% python3 -q
>>> import numpy as np
>>> np.set_printoptions(suppress=True, linewidth=140)
>>> def tidy(a):
...     return np.round(a, 2) + 0
... 
>>> A = np.loadtxt("data.csv", delimiter=",")
>>> tidy(A)
array([[ 2.16,  0.3 ,  0.66,  0.33,  0.88,  0.25, -0.39,  0.82],
       [ 0.3 , -0.11,  0.04,  1.48,  0.01,  0.52, -0.23, -1.91],
       [ 0.66,  0.04, -0.7 , -0.73, -0.01,  0.26,  0.12,  0.06],
       [ 0.33,  1.48, -0.73,  0.42,  1.11, -2.85, -1.21,  0.81],
       [ 0.88,  0.01, -0.01,  1.11,  0.26,  1.2 , -0.14,  0.68],
       [ 0.25,  0.52,  0.26, -2.85,  1.2 ,  1.32, -0.6 ,  0.19],
       [-0.39, -0.23,  0.12, -1.21, -0.14, -0.6 ,  0.37,  0.93],
       [ 0.82, -1.91,  0.06,  0.81,  0.68,  0.19,  0.93,  2.28]])
>>> left, sig, vt = np.linalg.svd(A)
>>> np.argmax(sig[:-1] / (sig[1:] + 1e-6)) + 1
np.int64(7)
>>> other = left[:, :7] @ np.diag(sig[:7]) @ vt[:7]
>>> tidy(np.linalg.norm(A - other, 2)), tidy(sig[7])
(np.float64(0.0), np.float64(0.0))
>>> np.linalg.matrix_rank(A, rtol=0.05)
np.int64(7)
>>> tidy(A @ np.linalg.pinv(A) @ A)
array([[ 2.16,  0.3 ,  0.66,  0.33,  0.88,  0.25, -0.39,  0.82],
       [ 0.3 , -0.11,  0.04,  1.48,  0.01,  0.52, -0.23, -1.91],
       [ 0.66,  0.04, -0.7 , -0.73, -0.01,  0.26,  0.12,  0.06],
       [ 0.33,  1.48, -0.73,  0.42,  1.11, -2.85, -1.21,  0.81],
       [ 0.88,  0.01, -0.01,  1.11,  0.26,  1.2 , -0.14,  0.68],
       [ 0.25,  0.52,  0.26, -2.85,  1.2 ,  1.32, -0.6 ,  0.19],
       [-0.39, -0.23,  0.12, -1.21, -0.14, -0.6 ,  0.37,  0.93],
       [ 0.82, -1.91,  0.06,  0.81,  0.68,  0.19,  0.93,  2.28]])
>>> vals, vecs = np.linalg.eigh(A)
>>> x = np.array([0, 3, 5, 2, 3, 0, 5, 2])
>>> tidy(x @ A @ x / (x @ x)), tidy(vals[0]), vals[-1]
(np.float64(0.05), np.float64(-4.0), np.float64(4.0))
>>> vals, vecs = np.linalg.eigh(A)
>>> tidy(vals.sum()), tidy(np.trace(A))
(np.float64(6.0), np.float64(6.0))
>>> (vals > 1e-8).sum(), (vals < -1e-8).sum()
(np.int64(4), np.int64(3))
>>> np.unique(vals.round(6) + 0, return_counts=True)[1]
array([1, 2, 1, 1, 1, 2])
>>> other = A / np.linalg.norm(A, axis=1, keepdims=True)
>>> C2 = other @ other.T
>>> tidy(np.degrees(np.arccos(np.clip(C2[1, 5], -1, 1))))
np.float64(115.4)
>>> (np.abs(C2) > 0.9).astype(int)
array([[1, 0, 0, 0, 0, 0, 0, 0],
       [0, 1, 0, 0, 0, 0, 1, 0],
       [0, 0, 1, 0, 0, 0, 0, 0],
       [0, 0, 0, 1, 0, 0, 0, 0],
       [0, 0, 0, 0, 1, 0, 0, 0],
       [0, 0, 0, 0, 0, 1, 0, 0],
       [0, 1, 0, 0, 0, 0, 1, 0],
       [0, 0, 0, 0, 0, 0, 0, 1]])
>>> tidy(np.linalg.norm(other, axis=1))
array([1., 1., 1., 1., 1., 1., 1., 1.])
>>> Z = np.array([[2, 1, 5, 2, 1, 0],
...     [0, 4, 1, 3, 2, 3],
...     [3, 4, 2, 0, 5, 1],
...     [5, 0, 5, 3, 4, 2],
...     [1, 0, 0, 0, 0, 3],
...     [3, 0, 0, 2, 0, 3]])
>>> rng = np.random.default_rng(94)
>>> K = (rng.random((20, 6)) < 0.25) @ Z
>>> K
array([[ 7,  1, 10,  5,  5,  2],
       [ 0,  0,  0,  0,  0,  0],
       [ 3,  4,  1,  5,  2,  6],
       [ 7,  1, 10,  5,  5,  2],
       [ 3,  0,  0,  2,  0,  3],
       [ 0,  0,  0,  0,  0,  0],
       [ 3,  0,  0,  2,  0,  3],
       [ 3,  1,  5,  2,  1,  3],
       [ 4,  0,  0,  2,  0,  6],
       [ 0,  0,  0,  0,  0,  0],
       [ 5,  0,  5,  3,  4,  2],
       [ 0,  4,  1,  3,  2,  3],
       [ 1,  0,  0,  0,  0,  3],
       [ 0,  0,  0,  0,  0,  0],
       [ 8,  4,  6,  8,  6,  8],
       [ 7,  1, 10,  5,  5,  2],
       [ 9,  0,  5,  5,  4,  8],
       [ 6,  5,  6,  7,  3,  9],
       [ 3,  4,  2,  0,  5,  1],
       [ 1,  0,  0,  0,  0,  3]])
>>> C2 = np.cov(K, rowvar=False)
>>> np.argwhere(np.triu(np.abs(np.corrcoef(K.T)) > 0.8, 1))
array([[0, 2],
       [0, 3],
       [0, 4],
       [2, 4]])
>>> tidy(np.corrcoef(K[:, 3], K[:, 4])[0, 1])
np.float64(0.73)
>>> tidy(np.corrcoef(K.T))
array([[1.  , 0.22, 0.82, 0.84, 0.8 , 0.61],
       [0.22, 1.  , 0.22, 0.55, 0.5 , 0.48],
       [0.82, 0.22, 1.  , 0.73, 0.83, 0.22],
       [0.84, 0.55, 0.73, 1.  , 0.73, 0.73],
       [0.8 , 0.5 , 0.83, 0.73, 1.  , 0.31],
       [0.61, 0.48, 0.22, 0.73, 0.31, 1.  ]])
>>> tidy(np.polyfit(K[:, 3], K[:, 4], 1))
array([0.64, 0.38])
>>> tidy(K.std(axis=0))
array([2.92, 1.76, 3.65, 2.51, 2.21, 2.71])
>>> tidy(np.linalg.eigvalsh(C2)[::-1])
array([32.36,  8.48,  3.2 ,  1.21,  0.48,  0.12])
>>> np.median(K, axis=0)
array([3. , 0. , 1. , 2. , 1.5, 3. ])
